>>> import numpy as np
>>> np.set_printoptions(precision=3, suppress=True, linewidth=120)
>>> feats = np.load("run16.npy")
>>> feats
array([[0.25 , 0.25 , 0.   , 0.25 , 0.25 ],
       [0.333, 0.333, 0.333, 0.   , 0.   ],
       [0.5  , 0.   , 0.5  , 0.   , 0.   ],
       [0.333, 0.   , 0.   , 0.333, 0.333],
       [0.   , 0.   , 0.   , 0.333, 0.667]])
>>> feats.sum(axis=1)
array([1., 1., 1., 1., 1.])
>>> np.round(np.sort(np.abs(np.linalg.eigvals(feats)))[::-1], 3) + 0
array([1.   , 0.705, 0.229, 0.229, 0.   ])
>>> feats @ np.ones(5)
array([1., 1., 1., 1., 1.])
>>> pr = np.eye(5)[2]
>>> for _ in range(7):
...     pr = pr @ feats
...     print(pr.round(3))
... 
[0.5 0.  0.5 0.  0. ]
[0.375 0.125 0.25  0.125 0.125]
[0.302 0.135 0.167 0.177 0.219]
[0.263 0.121 0.128 0.207 0.28 ]
[0.239 0.106 0.104 0.228 0.322]
[0.224 0.095 0.088 0.243 0.351]
[0.212 0.088 0.075 0.254 0.371]
>>> proj = np.triu(np.array([[1, 3, 2, 0, 2],
...     [-3, 0, -1, 0, 1],
...     [0, -1, -2, -2, 2],
...     [-2, -2, -2, 1, 3],
...     [-2, -3, -2, 2, 2]]), 1) + np.eye(5)
>>> out = proj @ feats @ np.linalg.inv(proj)
>>> np.linalg.matrix_rank(out)
np.int64(4)
>>> proj @ feats - feats @ proj
array([[ 2.   ,  0.25 ,  1.75 ,  0.667, -0.167],
       [-0.5  , -1.   , -0.833,  1.   , -1.   ],
       [-0.667, -1.5  , -1.   ,  1.   , -1.333],
       [ 0.   , -1.   , -0.667,  1.   ,  0.333],
       [ 0.   ,  0.   ,  0.   ,  0.   , -1.   ]])
>>> np.round(np.linalg.det(out), 3)
np.float64(0.0)
>>> np.round(np.poly(out), 3) + 0
array([ 1.   , -2.083,  1.403, -0.356,  0.037,  0.   ])
>>> U, sv, Vt = np.linalg.svd(feats)
>>> V = Vt[:(sv > 1e-8).sum()]
>>> rng = np.random.default_rng(24)
>>> x = feats[4] + -1 * feats[3] + rng.integers(2) * np.eye(5)[3]
>>> x
array([-0.333,  0.   ,  0.   ,  0.   ,  0.333])
>>> np.round(V.T @ V, 3) + 0
array([[ 0.857,  0.   ,  0.143,  0.286, -0.143],
       [ 0.   ,  1.   ,  0.   ,  0.   ,  0.   ],
       [ 0.143,  0.   ,  0.857, -0.286,  0.143],
       [ 0.286,  0.   , -0.286,  0.429,  0.286],
       [-0.143,  0.   ,  0.143,  0.286,  0.857]])
>>> np.linalg.matrix_rank(np.vstack([feats, x]))
np.int64(4)
>>> np.allclose(V.T @ V @ x, x)
True
>>> np.allclose(feats[:-1].T @ np.linalg.lstsq(feats[:-1].T, feats[-1])[0], feats[-1])
False
>>> np.abs(np.diag(np.linalg.qr(feats)[1])) > 1e-9
array([ True,  True,  True,  True, False])
>>> np.linalg.lstsq(feats[:-1].T, feats[-1])[2]
np.int32(3)
>>> (feats + feats.T) / 2
array([[0.25 , 0.292, 0.25 , 0.292, 0.125],
       [0.292, 0.333, 0.167, 0.   , 0.   ],
       [0.25 , 0.167, 0.5  , 0.   , 0.   ],
       [0.292, 0.   , 0.   , 0.333, 0.333],
       [0.125, 0.   , 0.   , 0.333, 0.667]])
>>> np.round(np.abs(np.linalg.eigvals(feats)).max(), 3)
np.float64(1.0)
>>> round(np.linalg.det(feats), 3)
np.float64(-0.0)
>>> assert feats == feats.T
Traceback (most recent call last):
  File "<python-input-29>", line 1, in <module>
    assert feats == feats.T
           ^^^^^^^^^^^^^^^^
ValueError: The truth value of an array with more than one element is ambiguous. Use a.any() or a.all()
>>> np.allclose(feats, feats.T)
False
